In [1]: import numpy as np

In [2]: np.set_printoptions(precision=3, suppress=True, linewidth=100, floatmode="fixed")

In [3]: arr = np.load("dump.npy")

In [4]: arr
Out[4]: 
array([[6.000, 5.000, 0.000, 5.000, 0.000, 0.000],
       [5.000, 6.000, 0.000, 5.000, 0.000, 0.000],
       [0.000, 0.000, 6.000, 0.000, 5.000, 5.000],
       [5.000, 5.000, 0.000, 6.000, 0.000, 0.000],
       [0.000, 0.000, 5.000, 0.000, 6.000, 5.000],
       [0.000, 0.000, 5.000, 0.000, 5.000, 6.000]])

In [5]: vec = np.array([0, -4, 3, -3, 2, -5])

In [6]: target = arr @ vec

In [7]: coef, lr = np.zeros(6), 1 / np.linalg.norm(arr, 2) ** 2

In [8]: for i in range(200):
   ...:     coef -= lr * arr.T @ (arr @ coef - target)
   ...:     if i % 50 == 0: print(i, round(np.linalg.norm(arr @ coef - target), 3))
   ...: 
0 6.805
50 5.595
100 4.601
150 3.783

In [9]: round(float(np.linalg.cond(arr)), 3)
Out[9]: 16.0

In [10]: np.flatnonzero(np.linalg.matrix_power((arr != 0) + (arr.T != 0) + np.eye(6), 6)[0])
Out[10]: array([0, 1, 3])

In [11]: vec = np.ones(6)

In [12]: for _ in range(4):
    ...:     vec = arr @ vec
    ...:     vec /= np.linalg.norm(vec)
    ...:     print(round(vec @ arr @ vec, 3))
    ...: 
16.0
16.0
16.0
16.0

In [13]: vec
Out[13]: array([0.408, 0.408, 0.408, 0.408, 0.408, 0.408])

In [14]: round(float(np.linalg.eigvalsh(arr)[-1]), 3)
Out[14]: 16.0

In [15]: data = np.loadtxt("out13.csv", delimiter=",")

In [16]: data
Out[16]: 
array([[-2.000,  5.000,  7.000,  3.000,  2.000,  7.000,  6.000, -1.000, -5.000],
       [-2.000,  0.000,  2.000,  3.000,  2.000,  0.000, -2.000,  3.000, -3.000],
       [-1.000,  1.000, -1.000,  3.000,  0.000,  3.000, -3.000,  3.000,  0.000],
       [ 0.000,  0.000,  0.000,  0.000,  0.000,  0.000,  0.000,  0.000,  0.000],
       [-2.000, -3.000, -2.000,  0.000,  2.000,  3.000,  0.000,  6.000,  0.000],
       [-1.000,  3.000,  0.000,  6.000,  2.000,  3.000, -5.000,  9.000, -7.000],
       [-1.000,  5.000,  4.000,  2.000, -4.000,  2.000,  6.000, -5.000, -1.000],
       [-1.000,  0.000,  3.000,  1.000,  6.000,  5.000,  0.000,  4.000, -4.000],
       [-1.000,  1.000, -1.000,  3.000,  0.000,  3.000, -3.000,  3.000,  0.000],
       [-1.000,  0.000,  1.000, -1.000,  3.000,  3.000,  1.000,  3.000, -1.000],
       [-4.000,  4.000,  4.000,  0.000, -4.000,  0.000,  3.000, -5.000,  1.000],
       [ 3.000,  1.000,  0.000,  2.000,  0.000,  2.000,  3.000,  0.000, -2.000],
       [-2.000,  4.000,  4.000,  4.000,  3.000,  3.000,  2.000,  3.000, -6.000],
       [ 0.000,  3.000,  4.000,  7.000,  1.000,  9.000,  2.000,  2.000, -4.000],
       [-2.000,  3.000,  1.000,  0.000, -2.000, -2.000,  0.000, -3.000,  0.000],
       [ 3.000,  4.000,  2.000,  2.000, -2.000,  4.000,  6.000,  1.000, -5.000],
       [-1.000,  0.000,  1.000, -1.000,  3.000,  3.000,  1.000,  3.000, -1.000],
       [-4.000,  1.000, -3.000,  4.000, -3.000,  1.000, -4.000,  3.000,  1.000],
       [ 1.000,  5.000, -1.000,  1.000, -5.000, -5.000, -1.000, -3.000, -3.000],
       [-4.000,  3.000,  3.000,  3.000,  0.000, -2.000, -2.000,  0.000, -3.000],
       [ 3.000,  1.000,  0.000,  2.000,  0.000,  2.000,  3.000,  0.000, -2.000],
       [ 0.000,  2.000,  4.000,  1.000,  1.000,  7.000,  7.000,  1.000, -2.000],
       [-3.000,  0.000, -2.000,  1.000, -3.000, -2.000, -1.000,  0.000,  1.000],
       [-4.000,  1.000,  7.000,  5.000,  3.000,  4.000,  0.000,  2.000, -5.000],
       [ 0.000,  0.000,  0.000,  0.000,  0.000,  0.000,  0.000,  0.000,  0.000],
       [ 1.000,  2.000,  3.000,  2.000, -2.000,  4.000,  6.000, -2.000, -1.000],
       [-2.000,  5.000,  2.000,  8.000,  0.000,  3.000, -2.000,  3.000, -5.000],
       [ 0.000,  0.000,  0.000,  0.000,  0.000,  0.000,  0.000,  0.000,  0.000],
       [-1.000, -3.000, -3.000,  1.000, -1.000,  0.000, -1.000,  3.000,  1.000],
       [-2.000,  3.000,  1.000,  0.000, -2.000, -2.000,  0.000, -3.000,  0.000],
       [-2.000,  0.000,  2.000,  3.000,  2.000,  0.000, -2.000,  3.000, -3.000],
       [-3.000,  3.000,  2.000, -1.000,  1.000,  1.000,  1.000,  0.000, -1.000],
       [-1.000, -3.000, -3.000,  1.000, -1.000,  0.000, -1.000,  3.000,  1.000],
       [-4.000, -2.000, -2.000,  7.000,  1.000,  3.000, -6.000,  9.000, -2.000],
       [ 0.000,  0.000,  0.000,  0.000,  0.000,  0.000,  0.000,  0.000,  0.000],
       [ 0.000,  5.000,  0.000,  5.000, -2.000,  3.000,  0.000,  0.000, -2.000],
       [-3.000, -3.000, -1.000,  4.000,  1.000,  0.000, -3.000,  6.000, -2.000],
       [-1.000,  1.000, -1.000,  3.000,  0.000,  3.000, -3.000,  3.000,  0.000],
       [ 3.000,  1.000,  2.000,  4.000,  3.000,  4.000,  2.000,  1.000, -5.000],
       [ 0.000,  0.000, -2.000,  2.000, -6.000, -1.000,  1.000,  1.000, -1.000],
       [-1.000,  1.000,  1.000,  5.000,  3.000,  5.000, -4.000,  4.000, -3.000],
       [-2.000,  4.000,  4.000,  4.000,  3.000,  3.000,  2.000,  3.000, -6.000],
       [-2.000,  3.000,  1.000,  0.000, -2.000, -2.000,  0.000, -3.000,  0.000],
       [-4.000,  3.000,  3.000,  3.000,  0.000, -2.000, -2.000,  0.000, -3.000],
       [ 0.000,  0.000,  0.000,  0.000,  0.000,  0.000,  0.000,  0.000,  0.000],
       [ 1.000, -1.000, -2.000,  8.000,  2.000,  7.000, -2.000,  7.000, -4.000],
       [-1.000,  0.000,  1.000, -1.000,  3.000,  3.000,  1.000,  3.000, -1.000],
       [ 2.000,  2.000,  1.000,  7.000,  3.000,  7.000, -1.000,  4.000, -5.000]])

In [17]: proj = data @ np.linalg.solve(data.T @ data, data.T)

In [18]: np.round(np.trace(proj), 3)
Out[18]: np.float64(9.0)

In [19]: np.round(np.linalg.eigvalsh(proj), 3) + 0
Out[19]: 
array([0.000, 0.000, 0.000, 0.000, 0.000, 0.000, 0.000, 0.000, 0.000, 0.000, 0.000, 0.000, 0.000,
       0.000, 0.000, 0.000, 0.000, 0.000, 0.000, 0.000, 0.000, 0.000, 0.000, 0.000, 0.000, 0.000,
       0.000, 0.000, 0.000, 0.000, 0.000, 0.000, 0.000, 0.000, 0.000, 0.000, 0.000, 0.000, 0.000,
       1.000, 1.000, 1.000, 1.000, 1.000, 1.000, 1.000, 1.000, 1.000])

In [20]: np.linalg.matrix_rank(np.eye(48) - proj)
Out[20]: np.int64(39)

In [21]: np.allclose(proj @ proj, proj)
Out[21]: True
